In [1]: import numpy as np

In [2]: np.set_printoptions(precision=3, suppress=True, linewidth=100, floatmode="fixed")

In [3]: E = np.load("layer16.npy")

In [4]: E
Out[4]: 
array([[6.000, 5.000, 0.000, 5.000],
       [5.000, 6.000, 0.000, 5.000],
       [0.000, 0.000, 6.000, 0.000],
       [5.000, 5.000, 0.000, 6.000]])

In [5]: low = np.linalg.cholesky(E)

In [6]: E / np.sqrt(np.outer(np.diag(E), np.diag(E)))
Out[6]: 
array([[1.000, 0.833, 0.000, 0.833],
       [0.833, 1.000, 0.000, 0.833],
       [0.000, 0.000, 1.000, 0.000],
       [0.833, 0.833, 0.000, 1.000]])

In [7]: np.linalg.eigvalsh(E).min() > 0
Out[7]: np.True_

In [8]: round(float(np.linalg.det(E.T)), 3)
Out[8]: 96.0

In [9]: round(np.linalg.det(E[::-1]), 3)
Out[9]: np.float64(96.0)

In [10]: np.round(np.linalg.eigvals(E).sum().real, 3)
Out[10]: np.float64(24.0)

In [11]: np.linalg.eigvals(E)
Out[11]: array([ 1.000, 16.000,  1.000,  6.000])

In [12]: np.poly(E)
Out[12]: array([   1.000,  -24.000,  141.000, -214.000,   96.000])

In [13]: x0 = np.ones(4)

In [14]: for _ in range(4):
    ...:     x0 = E @ x0
    ...:     x0 /= np.linalg.norm(x0)
    ...:     print(round(x0 @ E @ x0, 3))
    ...: 
15.552
15.935
15.991
15.999

In [15]: x0
Out[15]: array([0.577, 0.577, 0.011, 0.577])

In [16]: np.round(np.linalg.eigvalsh(E)[-1], 3)
Out[16]: np.float64(16.0)

In [17]: O, V = np.linalg.qr(E[:, :2])[0], np.linalg.qr(E[:, 2:])[0]

In [18]: sigma = np.linalg.svd(O.T @ V, compute_uv=False)

In [19]: (sigma > 0.9).sum()
Out[19]: np.int64(1)

In [20]: np.degrees(np.arccos(sigma.clip(0, 1)))
Out[20]: array([ 7.582, 90.000])

In [21]: data = np.load("sample12.npy")

In [22]: data
Out[22]: 
array([[-1.000,  1.000,  1.000],
       [ 1.000, -1.000,  1.000],
       [ 1.000,  1.000, -1.000]])

In [23]: np.sort(np.abs(np.fft.fft(data[0]))), np.sort(np.linalg.svd(data, compute_uv=False))
Out[23]: (array([1.000, 2.000, 2.000]), array([1.000, 2.000, 2.000]))

In [24]: data @ np.ones(3)
Out[24]: array([1.000, 1.000, 1.000])

In [25]: (data @ data)[0]
Out[25]: array([ 3.000, -1.000, -1.000])

In [26]: Y = np.array([[7, 0, 8], [1, 7, 5], [3, 4, 3]])

In [27]: Y.T @ data.T
Out[27]: 
array([[-3.000,  9.000,  5.000],
       [11.000, -3.000,  3.000],
       [ 0.000,  6.000, 10.000]])

In [28]: np.linalg.matrix_rank(data @ Y)
Out[28]: np.int64(3)

In [29]: np.einsum("ik,kj->ij", data, Y)
Out[29]: 
array([[-3.000, 11.000,  0.000],
       [ 9.000, -3.000,  6.000],
       [ 5.000,  3.000, 10.000]])

In [30]: np.linalg.matrix_rank(np.vstack([data, Y.T]))
Out[30]: np.int64(3)

In [31]: np.round(np.linalg.eigvalsh(data).min(), 3)
Out[31]: np.float64(-2.0)

In [32]: np.all(np.linalg.eigvalsh(data) > 0)
Out[32]: np.False_

In [33]: [round(float(np.linalg.det(data[:i, :i])), 2) + 0 for i in range(1, 4)]
Out[33]: [-1.0, 0.0, 4.0]

In [34]: m1 = np.load("arr.npy")

In [35]: m1
Out[35]: 
array([[ 0, -1,  0,  3],
       [ 1,  0, -2,  1],
       [ 0,  2,  0,  0],
       [-3, -1,  0,  0]])

In [36]: np.allclose(m1, m1.T)
Out[36]: False

In [37]: (m1 + m1.T) / 2
Out[37]: 
array([[0.000, 0.000, 0.000, 0.000],
       [0.000, 0.000, 0.000, 0.000],
       [0.000, 0.000, 0.000, 0.000],
       [0.000, 0.000, 0.000, 0.000]])

In [38]: (m1 - m1.T) / 2
Out[38]: 
array([[ 0.000, -1.000,  0.000,  3.000],
       [ 1.000,  0.000, -2.000,  1.000],
       [ 0.000,  2.000,  0.000,  0.000],
       [-3.000, -1.000,  0.000,  0.000]])

In [39]: round(float(np.linalg.det(m1)), 3)
Out[39]: 36.0

In [40]: rng = np.random.default_rng(6250)

In [41]: lab = rng.permutation(4)

In [42]: lab
Out[42]: array([1, 2, 0, 3])

In [43]: Y = m1[lab][:, lab]

In [44]: np.diag(Y)
Out[44]: array([0, 0, 0, 0])

In [45]: Y
Out[45]: 
array([[ 0, -2,  1,  1],
       [ 2,  0,  0,  0],
       [-1,  0,  0,  3],
       [-1,  0, -3,  0]])

In [46]: np.sort(np.abs(np.linalg.eigvals(Y)))
Out[46]: array([1.732, 1.732, 3.464, 3.464])

In [47]: A = np.load("dump.npy")

In [48]: A
Out[48]: 
array([[38,  0,  2,  0],
       [ 2, 18,  2, -2],
       [ 2,  1, 51,  0],
       [ 2,  0,  1, 49]])

In [49]: evals, V = np.linalg.eig(A)

In [50]: evals
Out[50]: array([17.944, 37.684, 51.336, 49.037])

In [51]: np.sort(np.linalg.eigvals(A.T))
Out[51]: array([17.944, 37.684, 49.037, 51.336])

In [52]: x0 = np.array([-1, -1, 2])

In [53]: (data * x0).sum(axis=1)
Out[53]: array([ 2.000,  2.000, -4.000])

In [54]: np.sign((data @ x0).round(6))
Out[54]: array([ 1.000,  1.000, -1.000])

In [55]: data * x0
Out[55]: 
array([[ 1.000, -1.000,  2.000],
       [-1.000,  1.000,  2.000],
       [-1.000, -1.000, -2.000]])

In [56]: data @ np.eye(3)[1]
Out[56]: array([ 1.000, -1.000,  1.000])

In [57]: data @ np.ones(3)
Out[57]: array([1.000, 1.000, 1.000])

In [58]: x0 = np.array([-7, 4, 7, 5])

In [59]: np.linalg.norm(A @ x0) <= np.linalg.norm(A, 2) * np.linalg.norm(x0) + 1e-9
Out[59]: np.True_

In [60]: A @ x0
Out[60]: array([-252,   62,  347,  238])

In [61]: np.einsum("ij,j->i", A, x0)
Out[61]: array([-252,   62,  347,  238])

In [62]: np.sign((A @ x0).round(6))
Out[62]: array([-1,  1,  1,  1])

In [63]: (A * x0).sum(axis=1)
Out[63]: array([-252,   62,  347,  238])

In [64]: A @ (2 * x0)
Out[64]: array([-504,  124,  694,  476])

In [65]: A @ np.eye(4)[2]
Out[65]: array([ 2.000,  2.000, 51.000,  1.000])

In [66]: lab = rng.permutation(4)

In [67]: Y = m1[:, lab] * rng.choice([-1, 1], 4)

In [68]: Y
Out[68]: 
array([[ 0,  0, -3, -1],
       [-1,  2, -1,  0],
       [ 0,  0,  0,  2],
       [ 3,  0,  0, -1]])

In [69]: Uu, _, Vh = np.linalg.svd(m1.T @ Y)

In [70]: np.round(np.linalg.lstsq(m1, Y)[0], 3) + 0
Out[70]: 
array([[-1.000,  0.000,  0.000,  0.000],
       [ 0.000,  0.000,  0.000,  1.000],
       [ 0.000, -1.000,  0.000,  0.000],
       [ 0.000,  0.000, -1.000,  0.000]])

In [71]: np.round(Uu @ Vh, 3) + 0
Out[71]: 
array([[-1.000,  0.000,  0.000,  0.000],
       [ 0.000,  0.000,  0.000,  1.000],
       [ 0.000, -1.000,  0.000,  0.000],
       [ 0.000,  0.000, -1.000,  0.000]])

In [72]: lab
Out[72]: array([0, 2, 3, 1])

In [73]: W1 = np.array([[0, 1, 0], [1, 1, 3], [0, 0, 2], [1, 1, 1]])

In [74]: beta = np.array([0, -2, -3])

In [75]: act = np.maximum(Y @ W1 + beta, 0)

In [76]: (act > 0).mean(axis=0)
Out[76]: array([0.500, 0.000, 0.250])

In [77]: np.linalg.matrix_rank(act)
Out[77]: np.int64(2)

In [78]: C = np.array([[0, 5, 2], [0, 3, 3], [5, 4, 2]])

In [79]: act @ C
Out[79]: 
array([[ 0,  0,  0],
       [ 5, 14,  6],
       [ 0, 10,  4],
       [ 0,  0,  0]])

In [80]: W1 @ C
Out[80]: 
array([[ 0,  3,  3],
       [15, 20, 11],
       [10,  8,  4],
       [ 5, 12,  7]])

In [81]: (act @ C).round(6).argmax(axis=1)
Out[81]: array([0, 1, 1, 0])

In [82]: O, _ = np.linalg.qr(np.array([[0.8, -0.1, 0.3], [0.1, -0.4, 0.2], [0.9, 0.7, -0.8]]))

In [83]: K = 3 * O

In [84]: K
Out[84]: 
array([[-1.986, -1.640, -1.538],
       [-0.248, -1.880,  2.325],
       [-2.235,  1.667,  1.109]])

In [85]: hat = np.triu(np.array([[0, 3, -1], [-1, -1, 1], [-3, 3, -2]]), 1) + np.eye(3)

In [86]: Y = hat @ K @ np.linalg.inv(hat)

In [87]: np.poly(Y)
Out[87]: array([  1.000,   2.757,  -8.271, -27.000])

In [88]: np.linalg.matrix_rank(Y)
Out[88]: np.int64(3)

In [89]: hat @ K - K @ hat
Out[89]: 
array([[ 1.490, -1.347,  5.520],
       [-2.235,  2.411,  2.740],
       [ 0.000,  6.704, -3.901]])

In [90]: np.round(np.trace(Y), 3), round(float(np.trace(K)), 3)
Out[90]: (np.float64(-2.757), -2.757)

In [91]: round(np.linalg.det(Y), 3)
Out[91]: np.float64(27.0)
